In [1]: import numpy as np

In [2]: import numpy.linalg as la

In [3]: np.set_printoptions(precision=1, suppress=True, linewidth=200, floatmode="fixed")

In [4]: K = np.loadtxt("a.csv", delimiter=",")

In [5]: print(K)
[[-120.0    6.0   -4.0   -2.0   -9.0   -8.0    8.0]
 [  -8.0 -133.0   -6.0    6.0   -5.0   -7.0    1.0]
 [  -5.0   -2.0  -13.0    9.0    8.0    1.0    6.0]
 [  -3.0   -5.0   -3.0   80.0    1.0    8.0   -5.0]
 [   6.0   -2.0    1.0   -5.0   87.0    9.0    8.0]
 [   2.0   -5.0   -3.0    7.0   -5.0  116.0    3.0]
 [  -4.0    3.0   -2.0    4.0   -8.0    2.0  -21.0]]

In [6]: q, V = la.qr(K[:, :6])[0], la.qr(K[:, 6:])[0]

In [7]: sigma = la.svd(q.T @ V, compute_uv=False)

In [8]: print((sigma > 0.9).sum())
0

In [9]: print(np.degrees(np.arccos(sigma.clip(0, 1))))
[55.2]

In [10]: Y = K / np.sqrt((K ** 2).mean(axis=1, keepdims=True))

In [11]: print(Y[3].round(1) + 0)
[-0.1 -0.2 -0.1  2.6  0.0  0.3 -0.2]

In [12]: print(la.matrix_rank(Y) == la.matrix_rank(K))
True

In [13]: M = np.loadtxt("dump.csv", delimiter=",")

In [14]: print(M.round(1) + 0)
[[ 0.6 -0.1 -0.1 -0.1 -0.4 -0.2 -0.6 -0.2]
 [-0.1  1.0  0.0  0.0 -0.1  0.0 -0.1  0.0]
 [-0.1  0.0  1.0  0.0 -0.1  0.0 -0.1  0.0]
 [-0.1  0.0  0.0  1.0 -0.1  0.0 -0.1  0.0]
 [-0.4 -0.1 -0.1 -0.1  0.6 -0.2 -0.6 -0.2]
 [-0.2  0.0  0.0  0.0 -0.2  0.8 -0.4 -0.2]
 [-0.6 -0.1 -0.1 -0.1 -0.6 -0.4  0.2 -0.4]
 [-0.2  0.0  0.0  0.0 -0.2 -0.2 -0.4  0.8]]

In [15]: # symmetric, so the eigenvalues are real

In [16]: print(round(float(la.eigvalsh(M).min()), 1))
-1.0

In [17]: print(np.all(la.eigvalsh(M) > 0))
False

In [18]: print([round(float(la.det(M[:i, :i])), 2) + 0 for i in range(1, 9)])
[0.58, 0.57, 0.55, 0.53, 0.12, -0.03, -0.85, -1.0]

In [19]: print(np.count_nonzero(M))
64

In [20]: print(np.unravel_index(np.abs(M).argmax(), M.shape))
(np.int64(1), np.int64(1))

In [21]: print(la.matrix_rank(M))
8

In [22]: A = np.loadtxt("run13.csv", delimiter=",")

In [23]: print(A)
[[ 2.6 -2.6 -4.8  0.0 -4.6  4.8 -4.3  4.7  0.1]
 [ 0.3 -0.6 -1.2  0.1 -1.5  0.6 -0.9  1.7 -0.1]
 [ 0.6  0.0 -0.8 -0.3 -1.2  0.2 -0.9  0.8  0.4]
 [-0.2 -0.5 -0.2  0.0 -0.4  0.3 -0.5  0.3 -0.3]
 [-0.7  0.5  0.9  0.1  0.6 -0.7  0.8 -0.9  0.2]
 [-0.3  0.7  1.2  0.0  1.1 -1.2  1.4 -1.2  0.4]
 [-0.3  0.1  0.0 -0.3 -0.3  0.6  0.1  0.7 -0.7]
 [-0.3  0.7  1.2  0.0  0.9 -1.1  1.5 -0.8  0.0]
 [ 1.0 -0.8 -2.5  0.2 -1.8  1.7 -2.6  2.0  0.0]
 [ 0.6 -1.3 -2.0  0.3 -2.1  1.8 -2.3  2.1 -0.3]
 [ 2.0 -2.1 -4.5  0.1 -4.4  4.1 -4.4  3.8  0.3]
 [ 0.1  0.0  0.4 -0.6  0.1 -0.6  0.3  0.0 -0.3]
 [ 1.3 -1.4 -2.6  0.0 -2.1  2.6 -1.8  2.2  0.2]
 [-0.9  1.2  2.0  0.2  0.9 -1.2  1.4 -1.4  0.1]
 [-0.4 -0.1 -0.2 -0.4 -0.6  1.2 -0.5  0.7 -0.2]
 [-1.0  1.2  2.0 -0.2  2.0 -1.4  0.9 -1.6  0.2]
 [ 0.2 -0.1 -0.6  0.0 -1.1  0.6 -0.7  0.4  0.2]
 [-0.1  0.8  0.2  0.0  0.3 -0.3  0.1 -0.3  0.0]
 [ 0.8 -0.5 -0.9  0.1 -1.3  1.5 -1.2  0.8 -0.1]
 [ 0.3 -0.8 -0.1 -0.2 -1.1  0.9 -0.3  0.2  0.1]
 [ 0.9 -0.5 -1.1 -0.2 -0.3  1.1 -0.7  0.4  0.3]
 [ 0.1 -0.3 -0.3 -0.3  0.1  0.6 -0.4  0.2  0.1]
 [ 0.5 -0.4 -0.1 -0.1 -1.1  0.6 -0.7  1.0  0.0]
 [ 0.9 -0.7 -1.2  0.4 -0.5  0.4 -0.5  1.0  0.7]
 [-0.6  0.7  1.5  0.0  1.8 -1.4  1.3 -0.9  0.4]
 [ 1.5 -2.1 -3.8  0.0 -3.0  3.5 -2.8  3.7 -0.5]
 [-1.4  1.5  2.1  0.1  2.2 -2.4  2.8 -1.9 -0.2]
 [ 0.7 -0.6 -1.8 -0.3 -2.1  1.5 -1.8  1.8 -0.1]
 [ 1.3 -1.6 -2.1 -0.6 -2.4  2.4 -2.2  2.9  0.0]
 [ 1.5 -1.0 -1.5 -0.4 -1.7  1.6 -1.7  1.8 -0.3]
 [ 0.4  0.0 -0.6 -0.6 -0.5  0.6 -0.3  0.5  0.3]
 [-1.2  0.2  0.9 -0.4  1.5 -1.4  0.8 -1.1 -0.2]
 [ 0.4  0.1  0.8 -0.3  0.3 -0.6  0.4  0.0 -0.1]
 [-2.3  1.2  2.8  0.3  2.9 -2.8  3.1 -3.5 -0.1]]

In [24]: dist = la.norm(A[:, None] - A[None], axis=-1)

In [25]: print(dist[:5, :5])
[[ 0.0  8.4  9.3 10.3 12.9]
 [ 8.4  0.0  1.4  2.2  4.7]
 [ 9.3  1.4  0.0  1.7  3.9]
 [10.3  2.2  1.7  0.0  2.8]
 [12.9  4.7  3.9  2.8  0.0]]

In [26]: print(dist.mean(axis=1).argmax())
0

In [27]: print(la.norm(A - A.mean(axis=0), axis=1))
[9.8 1.7 1.1 0.8 3.2 4.1 1.3 3.9 3.8 3.6 8.7 2.0 4.2 4.7 1.1 5.2 0.7 2.1 1.6 1.0 1.2 0.9 0.9 1.4 4.5 6.8 6.8 2.9 4.6 2.9 0.7 4.1 2.3 8.5]

In [28]: print(la.matrix_rank(dist ** 2))
11

In [29]: print(la.norm(A, axis=1))
[11.0  2.9  2.0  1.0  2.0  2.9  1.3  2.6  5.0  4.9  9.9  1.0  5.4  3.5  1.7  4.0  1.6  1.0  2.8  1.7  2.1  0.9  1.9  2.2  3.3  8.0  5.5  4.2  5.8  4.2  1.4  2.9  1.2  7.3]

In [30]: print(dist[14])
[9.8 2.1 1.8 1.2 3.4 4.4 1.1 4.1 4.0 3.7 8.7 2.4 4.3 4.8 0.0 5.3 1.3 2.4 1.9 1.3 1.8 1.2 1.3 2.3 4.7 6.8 6.9 3.0 4.6 3.2 1.2 4.2 2.7 8.6]

In [31]: labels = A[:, 3] > np.median(A[:, 3])

In [32]: u = A[labels].mean(axis=0) - A[~labels].mean(axis=0)

In [33]: print(np.argsort(-np.abs(u).round(6), kind="stable"))
[3 5 7 0 6 1 4 2 8]

In [34]: print(labels.astype(int))
[0 1 0 0 1 0 0 0 1 1 1 0 0 1 0 0 0 0 1 0 0 0 0 1 0 0 1 0 0 0 0 0 0 1]

In [35]: print(u.round(1) + 0)
[-0.3  0.2  0.1  0.4  0.1 -0.3  0.2 -0.3  0.0]

In [36]: x = np.array([-1, 0, -4, 0, 2, 0, -3, 3, 0])

In [37]: y = A @ x

In [38]: print(np.round(la.lstsq(A, y)[0], 1) + 0)
[-1.0  0.0 -4.0  0.0  2.0  0.0 -3.0  3.0  0.0]

In [39]: print(np.round(la.solve(A.T @ A, A.T @ y), 1) + 0)
[-1.0  0.0 -4.0  0.0  2.0  0.0 -3.0  3.0  0.0]

In [40]: rng = np.random.default_rng(560381)

In [41]: y = y + 0.1 * rng.normal(size=34)

In [42]: print(y)
[ 34.4   9.5   5.5   2.8  -6.8 -10.1   1.5  -9.5  19.1  16.5  31.8  -2.5  16.8 -13.6   3.6 -10.5   3.3  -1.1   6.2  -0.6   6.2   3.1   2.8   7.3  -8.4  27.3 -16.7  13.0  17.7  11.4   3.5  -5.1  -4.2
 -22.9]

In [43]: coef, *_ = la.lstsq(A, y)

In [44]: print(coef.round())
[-1.0  0.0 -4.0  0.0  2.0  0.0 -3.0  3.0  0.0]

In [45]: print(coef.round(1) + 0)
[-1.1  0.0 -4.0  0.0  2.0  0.0 -3.0  3.1  0.0]

In [46]: print(np.trace(K))
-4.0

In [47]: print(np.sort(np.abs(la.eigvals(K))))
[ 14.0  19.1  80.2  85.4 116.2 124.5 128.2]

In [48]: print((K + K.T) / 2)
[[-120.0   -1.0   -4.5   -2.5   -1.5   -3.0    2.0]
 [  -1.0 -133.0   -4.0    0.5   -3.5   -6.0    2.0]
 [  -4.5   -4.0  -13.0    3.0    4.5   -1.0    2.0]
 [  -2.5    0.5    3.0   80.0   -2.0    7.5   -0.5]
 [  -1.5   -3.5    4.5   -2.0   87.0    2.0    0.0]
 [  -3.0   -6.0   -1.0    7.5    2.0  116.0    2.5]
 [   2.0    2.0    2.0   -0.5    0.0    2.5  -21.0]]

In [49]: print((K - K.T) / 2)
[[ 0.0  7.0  0.5  0.5 -7.5 -5.0  6.0]
 [-7.0  0.0 -2.0  5.5 -1.5 -1.0 -1.0]
 [-0.5  2.0  0.0  6.0  3.5  2.0  4.0]
 [-0.5 -5.5 -6.0  0.0  3.0  0.5 -4.5]
 [ 7.5  1.5 -3.5 -3.0  0.0  7.0  8.0]
 [ 5.0  1.0 -2.0 -0.5 -7.0  0.0  0.5]
 [-6.0  1.0 -4.0  4.5 -8.0 -0.5  0.0]]

In [50]: print(np.allclose(K @ K.T, K.T @ K))
False

In [51]: print(np.allclose(K, K.T))
False

In [52]: J = np.load("case4.npy")

In [53]: print(J)
[[ 1.0  0.0  0.0  0.0  0.0  0.0  0.0  0.0  0.0  0.0  0.0  0.0]
 [ 0.0  1.0  0.0  0.0  0.0  0.0  0.0  0.0  0.0  0.0  0.0  0.0]
 [ 0.0  0.0  1.0  0.0  0.0  0.0  0.0  0.0  0.0  0.0  0.0  0.0]
 [ 0.0  0.0  0.0  1.0  0.0  0.0  0.0  0.0  0.0  0.0  0.0  0.0]
 [ 0.0  0.0  0.0  0.0  1.0  0.0  0.0  0.0  0.0  0.0  0.0  0.0]
 [ 0.0  0.0  0.0  0.0  0.0  1.0  0.0  0.0  0.0  0.0  0.0  0.0]
 [ 0.0  0.0  0.0  0.0  0.0  0.0  1.0  0.0  0.0  0.0  0.0  0.0]
 [ 0.0  0.0  0.0  0.0  0.0  0.0  0.0  1.0  0.0  0.0  0.0  0.0]
 [ 0.0  0.0  0.0  0.0  0.0  0.0  0.0  0.0  0.8  0.0 -0.6  0.0]
 [ 0.0  0.0  0.0  0.0  0.0  0.0  0.0  0.0  0.0  1.0  0.0  0.0]
 [ 0.0  0.0  0.0  0.0  0.0  0.0  0.0  0.0  0.6  0.0  0.8  0.0]
 [ 0.0  0.0  0.0  0.0  0.0  0.0  0.0  0.0  0.0  0.0  0.0  1.0]]

In [54]: W1 = np.array([[-4, -9, 5, -6, -9],
    ...:     [1, -1, 6, 2, 0],
    ...:     [-5, -4, 7, -6, -1],
    ...:     [2, -5, 8, -1, -3],
    ...:     [5, 9, -4, -9, -6],
    ...:     [-2, 2, 9, 4, -1],
    ...:     [-9, -9, -1, 7, -5],
    ...:     [1, -5, -6, 6, -8],
    ...:     [-2, 6, 0, 3, 7],
    ...:     [-6, 9, 4, 9, 4],
    ...:     [-9, -4, 5, -7, 7],
    ...:     [4, 3, 0, -2, -7]])

In [55]: coef = np.array([2, 4, -2, -1, 4])

In [56]: act = np.maximum(J @ W1 + coef, 0)

In [57]: print(act)
[[ 0.0  0.0  3.0  0.0  0.0]
 [ 3.0  3.0  4.0  1.0  4.0]
 [ 0.0  0.0  5.0  0.0  3.0]
 [ 4.0  0.0  6.0  0.0  1.0]
 [ 7.0 13.0  0.0  0.0  0.0]
 [ 0.0  6.0  7.0  3.0  3.0]
 [ 0.0  0.0  0.0  6.0  0.0]
 [ 3.0  0.0  0.0  5.0  0.0]
 [ 5.8 11.2  0.0  5.6  5.4]
 [ 0.0 13.0  2.0  8.0  8.0]
 [ 0.0  4.4  2.0  0.0 13.8]
 [ 6.0  7.0  0.0  0.0  0.0]]

In [58]: print((act > 0).astype(int))
[[0 0 1 0 0]
 [1 1 1 1 1]
 [0 0 1 0 1]
 [1 0 1 0 1]
 [1 1 0 0 0]
 [0 1 1 1 1]
 [0 0 0 1 0]
 [1 0 0 1 0]
 [1 1 0 1 1]
 [0 1 1 1 1]
 [0 1 1 0 1]
 [1 1 0 0 0]]

In [59]: print(la.matrix_rank(act))
5

In [60]: print((act > 0).mean(axis=0))
[0.5 0.6 0.6 0.5 0.6]

In [61]: cent = np.array([[-4, -5], [5, -2], [0, -4], [-1, -5], [-4, -5]])

In [62]: print(act @ cent)
[[   0.0  -12.0]
 [ -14.0  -62.0]
 [ -12.0  -35.0]
 [ -20.0  -49.0]
 [  37.0  -61.0]
 [  15.0  -70.0]
 [  -6.0  -30.0]
 [ -17.0  -40.0]
 [   5.6 -106.4]
 [  25.0 -114.0]
 [ -33.2  -85.8]
 [  11.0  -44.0]]

In [63]: print((act @ cent).round(6).argmax(axis=1))
[0 0 0 0 0 0 0 0 0 0 0 0]

In [64]: print(W1 @ cent)
[[ 13  93]
 [-11 -37]
 [ 10  40]
 [-20 -12]
 [ 58  48]
 [ 18 -45]
 [  4  57]
 [ -3  39]
 [  7 -52]
 [ 44 -69]
 [ -5  33]
 [ 29  19]]
